% ipython --no-banner

In [1]: import numpy as np

In [2]: np.set_printoptions(precision=2, suppress=True, linewidth=200)

In [3]: rnd = lambda a: np.round(a, 2) + 0

In [4]: mat = np.load("data.npy")

In [5]: print(mat)
[[ 0  0  0  4]
 [ 0  0  0  0]
 [-8  0  0  0]
 [ 0  1  0  0]]

In [6]: print(rnd(np.linalg.norm(mat, 2) / np.linalg.norm(mat)))
0.89

In [7]: print([round(float(x), 2) for x in np.linalg.svd(mat, compute_uv=False)[:3]])
[8.0, 4.0, 1.0]

In [8]: print(np.linalg.cond(mat) > 100)
True

In [9]: rk = np.linalg.matrix_rank(mat)

In [10]: print(rk)
3

In [11]: null = np.linalg.svd(mat)[2][rk:].T

In [12]: print([int(np.linalg.matrix_rank(mat[:, :j + 1])) for j in range(4)])
[1, 2, 2, 3]

In [13]: print(np.linalg.matrix_rank(mat.T @ mat), np.linalg.matrix_rank(mat @ mat.T))
3 3

In [14]: print(null @ null.T)
[[0. 0. 0. 0.]
 [0. 0. 0. 0.]
 [0. 0. 1. 0.]
 [0. 0. 0. 0.]]

In [15]: print(np.allclose(mat @ null, 0))
True

In [16]: print([int(np.linalg.matrix_rank(mat[:i])) for i in range(1, len(mat) + 1)])
[1, 1, 2, 3]

In [17]: print(np.poly(mat))
[1. 0. 0. 0. 0.]

In [18]: print(rnd(np.linalg.det(mat[::-1])))
0.0

In [19]: print(rnd(np.linalg.eigvals(mat)))
[0. 0. 0. 0.]

In [20]: print(np.einsum("ii->", mat))
0

In [21]: rng = np.random.default_rng(562111)

In [22]: z = rng.permutation(4)

In [23]: print(z)
[0 1 2 3]

In [24]: M2 = mat[z][:, z]

In [25]: print(M2)
[[ 0  0  0  4]
 [ 0  0  0  0]
 [-8  0  0  0]
 [ 0  1  0  0]]
